$ python3 -q
>>> import numpy as np
>>> from numpy import linalg as LA
>>> np.set_printoptions(precision=2, suppress=True, linewidth=100)
>>> mat = np.loadtxt("out9.csv", delimiter=",")
>>> mat
array([[  3.12,  -4.  ,   7.41,   2.77,   3.41,  -3.65,   2.77,   7.53],
       [  4.34,  -4.  ,   1.28,   0.31,  -2.72,   0.03,   0.31,   2.63],
       [  5.44,  -4.  ,  -4.2 ,  -1.88,  -8.2 ,   3.32,  -1.88,  -1.76],
       [  4.91,  -4.  ,  -1.56,  -0.82,  -5.56,   1.73,  -0.82,   0.35],
       [  4.92,  -4.  ,  -1.6 ,  -0.84,  -5.6 ,   1.76,  -0.84,   0.32],
       [  3.04,  -4.  ,   7.78,   2.91,   3.78,  -3.87,   2.91,   7.82],
       [  5.52,  -4.  ,  -4.58,  -2.03,  -8.58,   3.55,  -2.03,  -2.06],
       [  4.61,  -4.  ,  -0.03,  -0.21,  -4.03,   0.82,  -0.21,   1.58],
       [  3.68,  -4.  ,   4.58,   1.63,   0.58,  -1.95,   1.63,   5.26],
       [  3.2 ,  -4.  ,   7.02,   2.61,   3.02,  -3.41,   2.61,   7.22],
       [  2.61,  -4.  ,   9.96,   3.78,   5.96,  -5.17,   3.78,   9.57],
       [  1.99,  -4.  ,  13.07,   5.03,   9.07,  -7.04,   5.03,  12.06],
       [  5.35,  -4.  ,  -3.76,  -1.71,  -7.76,   3.06,  -1.71,  -1.41],
       [  4.01,  -4.  ,   2.96,   0.98,  -1.04,  -0.98,   0.98,   3.97],
       [  3.44,  -4.  ,   5.78,   2.11,   1.78,  -2.67,   2.11,   6.23],
       [  3.08,  -4.  ,   7.61,   2.84,   3.61,  -3.77,   2.84,   7.69],
       [  3.01,  -4.  ,   7.97,   2.99,   3.97,  -3.98,   2.99,   7.97],
       [  3.71,  -4.  ,   4.47,   1.59,   0.47,  -1.88,   1.59,   5.18],
       [  3.  ,  -4.  ,   8.01,   3.01,   4.01,  -4.01,   3.01,   8.01],
       [  3.76,  -4.  ,   4.18,   1.47,   0.18,  -1.71,   1.47,   4.95],
       [  3.17,  -4.  ,   7.16,   2.67,   3.16,  -3.5 ,   2.67,   7.33],
       [  4.59,  -4.  ,   0.04,  -0.18,  -3.96,   0.77,  -0.18,   1.63],
       [  4.44,  -4.  ,   0.78,   0.11,  -3.22,   0.33,   0.11,   2.23],
       [  5.  ,  -4.  ,  -1.99,  -0.99,  -5.99,   1.99,  -0.99,   0.01],
       [  3.32,  -4.  ,   6.41,   2.36,   2.41,  -3.05,   2.36,   6.73],
       [  4.79,  -4.  ,  -0.94,  -0.57,  -4.94,   1.36,  -0.57,   0.85],
       [  5.54,  -4.  ,  -4.7 ,  -2.08,  -8.7 ,   3.62,  -2.08,  -2.16],
       [  2.58,  -4.  ,  10.08,   3.83,   6.08,  -5.25,   3.83,   9.67],
       [  3.99,  -4.  ,   3.03,   1.01,  -0.97,  -1.02,   1.01,   4.02],
       [  3.51,  -4.  ,   5.43,   1.97,   1.43,  -2.46,   1.97,   5.94],
       [  2.91,  -4.  ,   8.45,   3.18,   4.45,  -4.27,   3.18,   8.36],
       [  3.96,  -4.  ,   3.19,   1.08,  -0.81,  -1.11,   1.08,   4.15],
       [  3.07,  -4.  ,   7.65,   2.86,   3.65,  -3.79,   2.86,   7.72],
       [  2.51,  -4.  ,  10.45,   3.98,   6.45,  -5.47,   3.98,   9.96],
       [  4.44,  -4.  ,   0.82,   0.13,  -3.18,   0.31,   0.13,   2.26],
       [  3.7 ,  -4.  ,   4.51,   1.6 ,   0.51,  -1.91,   1.6 ,   5.21],
       [  4.36,  -4.  ,   1.21,   0.28,  -2.79,   0.07,   0.28,   2.57],
       [  3.46,  -4.  ,   5.7 ,   2.08,   1.7 ,  -2.62,   2.08,   6.16],
       [  3.78,  -4.  ,   4.12,   1.45,   0.12,  -1.67,   1.45,   4.9 ],
       [  6.04,  -4.  ,  -7.2 ,  -3.08, -11.2 ,   5.12,  -3.08,  -4.16],
       [  2.79,  -4.  ,   9.03,   3.41,   5.03,  -4.62,   3.41,   8.82],
       [  6.05,  -4.  ,  -7.27,  -3.11, -11.27,   5.16,  -3.11,  -4.22],
       [  3.55,  -4.  ,   5.27,   1.91,   1.27,  -2.36,   1.91,   5.81]])
>>> np.round(LA.norm(mat[38] - mat[5]), 2)
np.float64(6.71)
>>> np.round(LA.norm(mat[38], 1), 2), round(LA.norm(mat[38], np.inf), 2)
(np.float64(21.49), np.float64(4.9))
>>> round(float(mat[38] @ mat[5]), 2)
113.22
